$ ipython --no-banner

In [1]: import numpy as np

In [2]: np.set_printoptions(precision=2, suppress=True, linewidth=160)

In [3]: rnd = lambda a: np.round(a, 2) + 0

In [4]: m1 = np.loadtxt("w.csv", delimiter=",")

In [5]: m1
Out[5]: 
array([[3., 0., 0., 0., 0., 0., 0.],
       [0., 3., 2., 2., 2., 2., 2.],
       [0., 2., 3., 2., 2., 2., 2.],
       [0., 2., 2., 3., 2., 2., 2.],
       [0., 2., 2., 2., 3., 2., 2.],
       [0., 2., 2., 2., 2., 3., 2.],
       [0., 2., 2., 2., 2., 2., 3.]])

In [6]: x0 = np.array([1, 1, 0, -1, 3, -3, 1])

In [7]: h = np.maximum(m1 @ x0, 0)

In [8]: np.flatnonzero(h > 1e-9)
Out[8]: array([0, 1, 2, 3, 4, 6])

In [9]: m1.T @ h
Out[9]: array([ 9., 31., 30., 29., 33., 28., 31.])

In [10]: m1 * (h > 1e-9)[:, None]
Out[10]: 
array([[3., 0., 0., 0., 0., 0., 0.],
       [0., 3., 2., 2., 2., 2., 2.],
       [0., 2., 3., 2., 2., 2., 2.],
       [0., 2., 2., 3., 2., 2., 2.],
       [0., 2., 2., 2., 3., 2., 2.],
       [0., 0., 0., 0., 0., 0., 0.],
       [0., 2., 2., 2., 2., 2., 3.]])

In [11]: vals, vecs = np.linalg.eigh(m1)

In [12]: x0 = np.array([-3, 0, 2, 1, 1, 2, 3])

In [13]: rnd(vecs * np.abs(vals) @ vecs.T)
Out[13]: 
array([[3., 0., 0., 0., 0., 0., 0.],
       [0., 3., 2., 2., 2., 2., 2.],
       [0., 2., 3., 2., 2., 2., 2.],
       [0., 2., 2., 3., 2., 2., 2.],
       [0., 2., 2., 2., 3., 2., 2.],
       [0., 2., 2., 2., 2., 3., 2.],
       [0., 2., 2., 2., 2., 2., 3.]])

In [14]: x0 @ m1 @ x0
Out[14]: np.float64(208.0)

In [15]: rnd(np.linalg.eigvalsh(m1[1:, 1:]))
Out[15]: array([ 1.,  1.,  1.,  1.,  1., 13.])

In [16]: np.abs(m1).sum(axis=1).max(), rnd(np.abs(vals).max())
Out[16]: (np.float64(13.0), np.float64(13.0))

In [17]: x0 = np.array([-3, 3, 3, 0, 1, 1, -1])

In [18]: target = m1 @ x0

In [19]: coef, lr = np.zeros(7), 1 / np.linalg.norm(m1, 2) ** 2

In [20]: for i in range(250):
    ...:     coef -= lr * m1.T @ (m1 @ coef - target)
    ...:     if i % 50 == 0: print(i, round(np.linalg.norm(m1 @ coef - target), 2))
    ...: 
0 9.23
50 2.7
100 1.97
150 1.46
200 1.09

In [21]: rnd(coef)
Out[21]: array([-3.  ,  2.58,  2.58,  0.26,  1.04,  1.04, -0.51])

In [22]: A = np.load("test1.npy")

In [23]: A
Out[23]: 
array([[ 1.4, -1.2,  0.7,  0.9,  0.4, -1.3, -0.5, -0.4,  0.7],
       [ 0. , -1.7, -0.6,  2. ,  2. ,  1.1,  0. , -0.3, -1. ],
       [ 0.1,  0.7, -1.8,  1.2,  0.6, -0.4, -1.6, -1.1,  3.3],
       [ 0.5, -0.1, -1. ,  1.2,  2.1,  0.5, -0.6, -0.1, -0.4],
       [-1.5,  1.4,  0.3,  0.7,  0.4,  0.1,  0.7, -0.7,  0.7],
       [ 0.5,  0.4,  0.3, -1.2,  1. ,  0.9, -0.6,  0.3, -1. ],
       [ 0.6, -0.2, -0.6,  0.4,  0.9,  2.1, -1.8,  0.8, -2.4],
       [ 0.5, -2.7,  0.1, -0.2, -0.1,  1. , -1.5,  0.9, -0.4],
       [-0.8,  0.3,  0.5, -0.4,  0.1,  0.3,  0. , -0.5, -0.4],
       [-0.2, -1.4,  0.3,  1.3, -1. ,  0.3,  0.7,  0.1,  0.2],
       [-1.2,  0.8,  0.3, -0.5,  0.2, -0.5,  0.3,  0.4, -0.8]])

In [24]: B = np.c_[A[:, :5] @ np.array([[6, 0, 1, 4, 5],
    ...:     [7, 3, 8, 6, 2],
    ...:     [9, 6, 0, 9, 6],
    ...:     [1, 5, 6, 7, 0],
    ...:     [9, 0, 6, 6, 3]]), np.array([-3, 2, -2, 1, 2, 2, 2, -1, -3, -3, -1])]

In [25]: rnd(B)
Out[25]: 
array([[ 10.8,   5.1,  -0.4,  13.4,  10. ,  -3. ],
       [  2.7,   1.3,  10.4,  10.4,  -1. ,   2. ],
       [ -4.1,  -2.7,  16.5,   0.4,  -7.1,  -2. ],
       [ 13.4,  -0.3,  19.5,  13.4,   2.6,   1. ],
       [  7.8,   9.5,  16.3,  12.4,  -1.7,   2. ],
       [ 16.3,  -3. ,   2.5,   4.7,   8.1,   2. ],
       [  5.3,  -2.2,   6.8,   4. ,   1.7,   2. ],
       [-16.1,  -8.5, -22.9, -15.3,  -2.6,  -1. ],
       [  2.3,   1.9,  -0.2,   0.9,  -0.1,  -3. ],
       [-16. ,   4.1,  -9.6,  -3.4,  -5. ,  -3. ],
       [  2.4,   1.7,   3.4,   0.4,  -2. ,  -1. ]])

In [26]: rnd(np.linalg.lstsq(A, B[:, 0])[0])
Out[26]: array([6., 7., 9., 1., 9., 0., 0., 0., 0.])

In [27]: rnd(np.linalg.norm(B - A @ np.linalg.lstsq(A, B)[0], axis=0))
Out[27]: array([0.  , 0.  , 0.  , 0.  , 0.  , 3.53])

In [28]: rnd(np.linalg.norm(np.linalg.qr(A)[0].T @ B, axis=0) ** 2 / ((B ** 2).sum(axis=0) + 1e-12))
Out[28]: array([1.  , 1.  , 1.  , 1.  , 1.  , 0.75])
